$ ipython --no-banner

In [1]: import numpy as np

In [2]: np.set_printoptions(precision=2, suppress=True, linewidth=100, floatmode="fixed")

In [3]: def rnd(a):
   ...:     return np.round(a, 2) + 0
   ...: 

In [4]: J = np.loadtxt("m.csv", delimiter=",")

In [5]: rnd(J)
Out[5]: 
array([[ 0.82,  0.29, -1.31,  0.07],
       [ 0.29,  0.71,  0.59, -0.10],
       [-1.31,  0.59,  4.49,  0.45],
       [ 0.07, -0.10,  0.45,  0.97]])

In [6]: proj = np.triu(np.array([[2, 1, 0, 0], [-1, 1, -2, 0], [0, 0, -1, 0], [1, 0, -1, 0]]), 1) + np.eye(4)

In [7]: other = proj @ J @ np.linalg.inv(proj)

In [8]: np.linalg.matrix_rank(other)
Out[8]: np.int64(3)

In [9]: rnd(np.trace(other)), rnd(np.trace(J))
Out[9]: (np.float64(7.0), np.float64(7.0))

In [10]: rnd(np.poly(other))
Out[10]: array([ 1.00, -7.00, 11.00, -5.00,  0.00])

In [11]: rnd((J + J.T) / 2)
Out[11]: 
array([[ 0.82,  0.29, -1.31,  0.07],
       [ 0.29,  0.71,  0.59, -0.10],
       [-1.31,  0.59,  4.49,  0.45],
       [ 0.07, -0.10,  0.45,  0.97]])

In [12]: rnd((J - J.T) / 2)
Out[12]: 
array([[0.00, 0.00, 0.00, 0.00],
       [0.00, 0.00, 0.00, 0.00],
       [0.00, 0.00, 0.00, 0.00],
       [0.00, 0.00, 0.00, 0.00]])

In [13]: rnd(np.linalg.det(J))
Out[13]: np.float64(0.0)

In [14]: rnd(np.linalg.matrix_power(J, 4))
Out[14]: 
array([[  52.02,  -18.92, -169.98,  -17.28],
       [ -18.92,    7.92,   63.86,    6.41],
       [-169.98,   63.86,  560.21,   57.61],
       [ -17.28,    6.41,   57.61,    6.85]])

In [15]: rnd(np.sort(np.abs(np.linalg.eigvals(J))))
Out[15]: array([0.00, 1.00, 1.00, 5.00])

In [16]: left, s, VT = np.linalg.svd(J)

In [17]: np.argmax(s[:-1] / (s[1:] + 1e-6)) + 1
Out[17]: np.int64(3)

In [18]: other = left[:, :3] @ np.diag(s[:3]) @ VT[:3]

In [19]: rnd(other)
Out[19]: 
array([[ 0.82,  0.29, -1.31,  0.07],
       [ 0.29,  0.71,  0.59, -0.10],
       [-1.31,  0.59,  4.49,  0.45],
       [ 0.07, -0.10,  0.45,  0.97]])

In [20]: rnd(np.abs(J - other).max())
Out[20]: np.float64(0.0)

In [21]: rnd(np.linalg.norm(J - other) / np.linalg.norm(J))
Out[21]: np.float64(0.0)

In [22]: r = np.linalg.matrix_rank(other)

In [23]: r
Out[23]: np.int64(3)

In [24]: ns = np.linalg.svd(other)[2][r:].T

In [25]: [int(np.linalg.matrix_rank(other[:, :j + 1])) for j in range(4)]
Out[25]: [1, 2, 3, 3]

In [26]: rnd(ns[:, 0] / ns[np.abs(ns[:, 0]).round(6).argmax(), 0])
Out[26]: array([ 1.00, -0.81,  0.43, -0.35])

In [27]: np.linalg.matrix_rank(other.T @ other), np.linalg.matrix_rank(other @ other.T)
Out[27]: (np.int64(3), np.int64(3))

In [28]: rnd(ns @ ns.T)
Out[28]: 
array([[ 0.51, -0.41,  0.22, -0.18],
       [-0.41,  0.33, -0.18,  0.15],
       [ 0.22, -0.18,  0.09, -0.08],
       [-0.18,  0.15, -0.08,  0.06]])
